In [1]: import numpy as np

In [2]: np.set_printoptions(precision=2, suppress=True, linewidth=100, legacy="1.25")

In [3]: tidy = lambda a: np.round(a, 2) + 0

In [4]: E = np.load("m.npy")

In [5]: print(E)
[[ 1.1  0.9 -1.4 -0.5 -0.3]
 [-0.2  0.4  0.4 -0.5 -1. ]
 [-0.6 -2.2 -0.1  0.2 -0.2]
 [ 0.1  0.1 -0.6 -2.2 -1.2]
 [ 0.  -0.1  0.8 -1.7  0.3]
 [ 0.2 -0.6  1.2 -0.5  0. ]
 [-0.9 -0.7 -0.6  0.9  0.3]
 [ 1.3 -0.2  1.5  0.3 -1.4]
 [-1.  -0.6  0.1  0.6  0.8]
 [-0.1  1.1 -0.9 -0.3 -1.2]
 [-1.8 -0.4 -1.   0.5  1.2]
 [-0.2  1.2  0.2  0.9 -0.8]
 [-0.1  0.6 -0.6 -0.5  0.6]
 [ 1.   0.4 -0.3  0.8  0.2]
 [ 1.3 -0.8 -0.5 -0.7  0.2]
 [ 0.   0.  -0.5 -0.5 -0.9]
 [ 0.2  0.4  0.6  0.9  1.6]
 [-0.5 -0.6  0.1  0.6  0.6]
 [-0.7 -1.4 -2.7  0.7  1.6]
 [ 0.2  1.  -0.5  1.2 -0.2]
 [ 0.4 -0.1  1.2 -0.3 -0.6]
 [ 1.8  0.5  1.  -0.5  1.1]
 [-0.2 -0.1 -0.5 -0.9 -0.3]
 [ 0.9  1.5 -3.  -0.6 -3.6]
 [-0.1 -0.3 -0.4 -0.5  0.5]
 [-0.1  2.3  0.6  0.4  0.5]
 [-0.1 -0.8 -1.6 -1.4  0.4]
 [ 0.4  0.3  1.4 -0.4  0.3]
 [ 0.6 -1.3 -0.8 -1.5  0.9]
 [ 0.  -1.8  0.7  1.1  1.9]]

In [6]: Z = E[[4, 22]].astype(float)

In [7]: for _ in range(3):
   ...:     idx = np.linalg.norm(E[:, None] - Z, axis=-1).argmin(axis=1)
   ...:     Z = np.array([E[idx == j].mean(axis=0) for j in range(2)])
   ...: 

In [8]: print(idx)
[1 1 1 1 0 0 1 0 1 1 1 1 1 1 1 1 1 1 1 1 0 0 1 1 1 1 1 0 1 1]

In [9]: print(np.abs(Z[1] - Z[0]).argmax())
2

In [10]: print(np.bincount(idx))
[ 6 24]

In [11]: P = E @ np.linalg.solve(E.T @ E, E.T)

In [12]: print(tidy(np.trace(P)))
5.0

In [13]: rng = np.random.default_rng(176)

In [14]: idx = rng.permutation(5)

In [15]: A2 = E[:, idx] * rng.choice([-1, 1], 5)

In [16]: print(A2)
[[-0.3  0.9 -1.4 -0.5 -1.1]
 [-1.   0.4  0.4 -0.5  0.2]
 [-0.2 -2.2 -0.1  0.2  0.6]
 [-1.2  0.1 -0.6 -2.2 -0.1]
 [ 0.3 -0.1  0.8 -1.7 -0. ]
 [ 0.  -0.6  1.2 -0.5 -0.2]
 [ 0.3 -0.7 -0.6  0.9  0.9]
 [-1.4 -0.2  1.5  0.3 -1.3]
 [ 0.8 -0.6  0.1  0.6  1. ]
 [-1.2  1.1 -0.9 -0.3  0.1]
 [ 1.2 -0.4 -1.   0.5  1.8]
 [-0.8  1.2  0.2  0.9  0.2]
 [ 0.6  0.6 -0.6 -0.5  0.1]
 [ 0.2  0.4 -0.3  0.8 -1. ]
 [ 0.2 -0.8 -0.5 -0.7 -1.3]
 [-0.9  0.  -0.5 -0.5 -0. ]
 [ 1.6  0.4  0.6  0.9 -0.2]
 [ 0.6 -0.6  0.1  0.6  0.5]
 [ 1.6 -1.4 -2.7  0.7  0.7]
 [-0.2  1.  -0.5  1.2 -0.2]
 [-0.6 -0.1  1.2 -0.3 -0.4]
 [ 1.1  0.5  1.  -0.5 -1.8]
 [-0.3 -0.1 -0.5 -0.9  0.2]
 [-3.6  1.5 -3.  -0.6 -0.9]
 [ 0.5 -0.3 -0.4 -0.5  0.1]
 [ 0.5  2.3  0.6  0.4  0.1]
 [ 0.4 -0.8 -1.6 -1.4  0.1]
 [ 0.3  0.3  1.4 -0.4 -0.4]
 [ 0.9 -1.3 -0.8 -1.5 -0.6]
 [ 1.9 -1.8  0.7  1.1 -0. ]]

In [17]: U, _, vt = np.linalg.svd(E.T @ A2)

In [18]: print(tidy(U @ vt))
[[ 0.  0.  0.  0. -1.]
 [ 0.  1.  0.  0.  0.]
 [ 0.  0.  1.  0.  0.]
 [ 0.  0.  0.  1.  0.]
 [ 1.  0.  0.  0.  0.]]

In [19]: print(tidy(np.linalg.lstsq(E, A2)[0]))
[[ 0.  0.  0.  0. -1.]
 [ 0.  1.  0.  0.  0.]
 [ 0.  0.  1.  0.  0.]
 [ 0.  0.  0.  1.  0.]
 [ 1.  0.  0.  0.  0.]]

In [20]: Xc = E - E.mean(axis=0)

In [21]: U, s, vt = np.linalg.svd(Xc, full_matrices=False)

In [22]: print(tidy(np.abs(vt[-1])))
[0.79 0.34 0.18 0.46 0.08]

In [23]: print((np.sign(U[:, 0]) == np.sign(U[0, 0])).astype(int))
[1 1 0 1 0 0 0 1 0 1 0 1 1 1 1 1 0 0 0 1 1 0 1 1 0 1 1 0 0 0]

In [24]: print(tidy(Xc.mean(axis=0)))
[0. 0. 0. 0. 0.]

In [25]: print(tidy(s ** 2 / (s ** 2).sum()))
[0.38 0.26 0.18 0.1  0.08]

In [26]: print(tidy(s))
[7.24 5.97 4.93 3.73 3.26]

In [27]: m1 = np.load("mat.npy")

In [28]: print(m1)
[[ 2.16 -2.74  0.82  1.24 -1.31 -1.62 -0.09 -1.38 -3.7 ]
 [ 1.66 -2.94  0.84  1.08  1.01 -0.7  -1.55  1.02 -2.46]
 [-0.04 -3.16  0.96  0.76  4.16  0.76 -3.08  4.   -0.6 ]
 [ 3.82  1.   -0.82 -0.1   0.85 -0.16 -2.27  2.22  1.  ]
 [-2.58 -2.33  1.09  0.53  0.83  0.21  0.47 -0.26 -1.45]
 [-3.05 -0.7   0.65  0.1  -1.35 -0.1   2.3  -2.5  -1.1 ]
 [ 1.34  1.   -0.5  -0.22 -0.21 -0.08 -0.41  0.34  0.68]]

In [29]: # rows and columns are dependent

In [30]: print(np.allclose(m1[:-1].T @ np.linalg.lstsq(m1[:-1].T, m1[-1])[0], m1[-1]))
True

In [31]: print(tidy(m1 @ np.linalg.pinv(m1) @ m1))
[[ 2.16 -2.74  0.82  1.24 -1.31 -1.62 -0.09 -1.38 -3.7 ]
 [ 1.66 -2.94  0.84  1.08  1.01 -0.7  -1.55  1.02 -2.46]
 [-0.04 -3.16  0.96  0.76  4.16  0.76 -3.08  4.   -0.6 ]
 [ 3.82  1.   -0.82 -0.1   0.85 -0.16 -2.27  2.22  1.  ]
 [-2.58 -2.33  1.09  0.53  0.83  0.21  0.47 -0.26 -1.45]
 [-3.05 -0.7   0.65  0.1  -1.35 -0.1   2.3  -2.5  -1.1 ]
 [ 1.34  1.   -0.5  -0.22 -0.21 -0.08 -0.41  0.34  0.68]]

In [32]: print(np.abs(np.diag(np.linalg.qr(m1)[1])) > 1e-9)
[ True  True  True False False False False]

In [33]: print(m1.shape)
(7, 9)

In [34]: print(np.unravel_index(np.abs(m1).argmax(), m1.shape))
(2, 4)

In [35]: print(np.count_nonzero(m1))
63

In [36]: print(np.abs(m1).max())
4.16

In [37]: print(tidy(np.linalg.svd(m1, compute_uv=False)))
[9.4  7.94 5.99 0.   0.   0.   0.  ]

In [38]: print(np.linalg.matrix_rank(m1))
3

In [39]: np.zeros(7, 9)
---------------------------------------------------------------------------
TypeError                                 Traceback (most recent call last)
Cell In[39], line 1
----> 1 np.zeros(7, 9)

TypeError: Cannot interpret '9' as a data type

In [40]: np.linalg.rank(m1)
---------------------------------------------------------------------------
AttributeError                            Traceback (most recent call last)
Cell In[40], line 1
----> 1 np.linalg.rank(m1)

AttributeError: module 'numpy.linalg' has no attribute 'rank'

In [41]: print(tidy(m1.sum(axis=1)))
[-6.62 -2.04  3.76  5.54 -3.49 -5.75  1.94]

In [42]: print(tidy(np.linalg.norm(m1)))
13.69

In [43]: m1[7]
---------------------------------------------------------------------------
IndexError                                Traceback (most recent call last)
Cell In[43], line 1
----> 1 m1[7]

IndexError: index 7 is out of bounds for axis 0 with size 7

In [44]: print(tidy(m1.mean(axis=0)))
[ 0.47 -1.41  0.43  0.48  0.57 -0.24 -0.66  0.49 -1.09]

In [45]: U, s, vt = np.linalg.svd(m1, full_matrices=False)

In [46]: print(tidy(vt @ vt.T))
[[1. 0. 0. 0. 0. 0. 0.]
 [0. 1. 0. 0. 0. 0. 0.]
 [0. 0. 1. 0. 0. 0. 0.]
 [0. 0. 0. 1. 0. 0. 0.]
 [0. 0. 0. 0. 1. 0. 0.]
 [0. 0. 0. 0. 0. 1. 0.]
 [0. 0. 0. 0. 0. 0. 1.]]

In [47]: print(tidy(U.T @ U))
[[1. 0. 0. 0. 0. 0. 0.]
 [0. 1. 0. 0. 0. 0. 0.]
 [0. 0. 1. 0. 0. 0. 0.]
 [0. 0. 0. 1. 0. 0. 0.]
 [0. 0. 0. 0. 1. 0. 0.]
 [0. 0. 0. 0. 0. 1. 0.]
 [0. 0. 0. 0. 0. 0. 1.]]

In [48]: print(np.allclose(U * s @ vt, m1))
True

In [49]: print((s > 1e-8).sum())
3

In [50]: print(tidy(np.cumsum(s ** 2) / np.sum(s ** 2)))
[0.47 0.81 1.   1.   1.   1.   1.  ]

In [51]: print(tidy(np.sqrt((s ** 2).sum())), tidy(np.linalg.norm(m1)))
13.69 13.69

In [52]: print(np.abs(U[:, 0]).round(6).argmax())
2

In [53]: print(tidy(np.abs(vt[0])))
[0.39 0.31 0.05 0.11 0.44 0.01 0.5  0.54 0.09]

In [54]: K = np.load("arr.npy")

In [55]: print(K)
[[ -7 -15  15  -7   8  28]
 [ 29   5 -15   9   4   4]
 [-40   0  15 -10 -10 -20]
 [-33 -25  33 -17   8  36]
 [ 21   5 -12   7   2   0]
 [ 28  20 -27  14  -6 -28]
 [ 44  20 -33  18  -2 -20]]

In [56]: rank = np.linalg.matrix_rank(K)

In [57]: print(rank)
2

In [58]: ns = np.linalg.svd(K)[2][rank:].T

In [59]: print(np.allclose(K @ ns, 0))
True

In [60]: print([int(np.linalg.matrix_rank(K[:i])) for i in range(1, len(K) + 1)])
[1, 2, 2, 2, 2, 2, 2]

In [61]: print([int(np.linalg.matrix_rank(np.delete(K, i, axis=0))) for i in range(7)])
[2, 2, 2, 2, 2, 2, 2]

In [62]: print(np.unique(K.round(6), axis=0).shape)
(7, 6)

In [63]: print(np.linalg.lstsq(K[:-1].T, K[-1])[2])
2
